% python3 -q
>>> import numpy as np
>>> import numpy.linalg as la
>>> np.set_printoptions(precision=1, suppress=True, linewidth=140)
>>> A = np.loadtxt("arr.csv", delimiter=",")
>>> print(A)
[[0. 1. 0. 0.]
 [0. 0. 1. 0.]
 [1. 0. 0. 0.]
 [0. 0. 0. 1.]]
>>> x0 = np.array([-3, 1, -2, -2])
>>> y = A @ x0
>>> print(y)
[ 1. -2. -3. -2.]
>>> print(la.solve(A, 2 * y))
[-6.  2. -4. -4.]
>>> la.solve(A, A[:, 3])
array([0., 0., 0., 1.])
>>> la.solve(A, y + A[:, 2])
array([-3.,  1., -1., -2.])
>>> la.matrix_power(A, 100)
array([[0., 1., 0., 0.],
       [0., 0., 1., 0.],
       [1., 0., 0., 0.],
       [0., 0., 0., 1.]])
>>> la.matrix_power(A, 2)
array([[0., 0., 1., 0.],
       [1., 0., 0., 0.],
       [0., 1., 0., 0.],
       [0., 0., 0., 1.]])
>>> p = np.eye(4)[3]
>>> for _ in range(7):
...     p = p @ A
...     print(p.round(1))
... 
[0. 0. 0. 1.]
[0. 0. 0. 1.]
[0. 0. 0. 1.]
[0. 0. 0. 1.]
[0. 0. 0. 1.]
[0. 0. 0. 1.]
[0. 0. 0. 1.]
>>> E = np.loadtxt("sample16.csv", delimiter=",")
>>> E
array([[-0.9,  0.4, -1.1,  0.5],
       [ 0.4, -0.2,  0.4, -0.1],
       [-1.1,  0.4, -0.4, -0.3],
       [ 0.5, -0.1, -0.3,  0.5]])
>>> # null space of dimension 2
>>> out = E / la.norm(E, axis=1, keepdims=True)
>>> gram = out @ out.T
>>> gram[3].round(1) + 0
array([ 0. ,  0.1, -0.6,  1. ])
>>> gram.round(1) + 0
array([[ 1. , -1. ,  0.7,  0. ],
       [-1. ,  1. , -0.8,  0.1],
       [ 0.7, -0.8,  1. , -0.6],
       [ 0. ,  0.1, -0.6,  1. ]])
>>> la.norm(out, axis=1)
array([1., 1., 1., 1.])
>>> round(float(np.degrees(np.arccos(np.clip(gram[3, 1], -1, 1)))), 1)
82.1
>>> (np.abs(gram) > 0.9).astype(int)
array([[1, 1, 0, 0],
       [1, 1, 0, 0],
       [0, 0, 1, 0],
       [0, 0, 0, 1]])
>>> F = np.loadtxt("dump.csv", delimiter=",")
>>> F
array([[2., 3., 2.],
       [0., 0., 1.],
       [2., 3., 5.]])
>>> x0 = np.array([0, 4, 0])
>>> F @ x0
array([12.,  0., 12.])
>>> np.einsum("ij,j->i", F, x0)
array([12.,  0., 12.])
>>> (F * x0).sum(axis=1)
array([12.,  0., 12.])
>>> print(F @ np.eye(3)[1])
[3. 0. 3.]
>>> print((F - F.T) / 2)
[[ 0.   1.5  0. ]
 [-1.5  0.  -1. ]
 [ 0.   1.   0. ]]
>>> (F + F.T) / 2
array([[2. , 1.5, 2. ],
       [1.5, 0. , 2. ],
       [2. , 2. , 5. ]])
>>> la.matrix_power(F, 4)
array([[ 326.,  489.,  740.],
       [  92.,  138.,  209.],
       [ 602.,  903., 1367.]])
>>> np.trace(F)
np.float64(7.0)
>>> np.allclose(F @ F.T, F.T @ F)
False
>>> round(np.abs(la.eigvals(F)).max(), 1)
np.float64(6.5)
>>> print(F @ F)
[[ 8. 12. 17.]
 [ 2.  3.  5.]
 [14. 21. 32.]]
>>> arr = np.array([[0, 0, 0], [-6, -9, 0], [-6, -9, 0], [0, 0, 0], [-4, -6, 0]])
>>> u = np.array([-3, 1])
>>> print(np.polyval(u, arr[2]))
[19 28  1]
>>> Uu, s, Vh = la.svd(arr)
>>> s.round(1) + 0
array([16.9,  0. ,  0. ])
>>> np.argmax(s[:-1] / (s[1:] + 1e-6)) + 1
np.int64(1)
>>> out = Uu[:, :1] @ np.diag(s[:1]) @ Vh[:1]
>>> round(la.norm(arr - out) / la.norm(arr), 1)
np.float64(0.0)
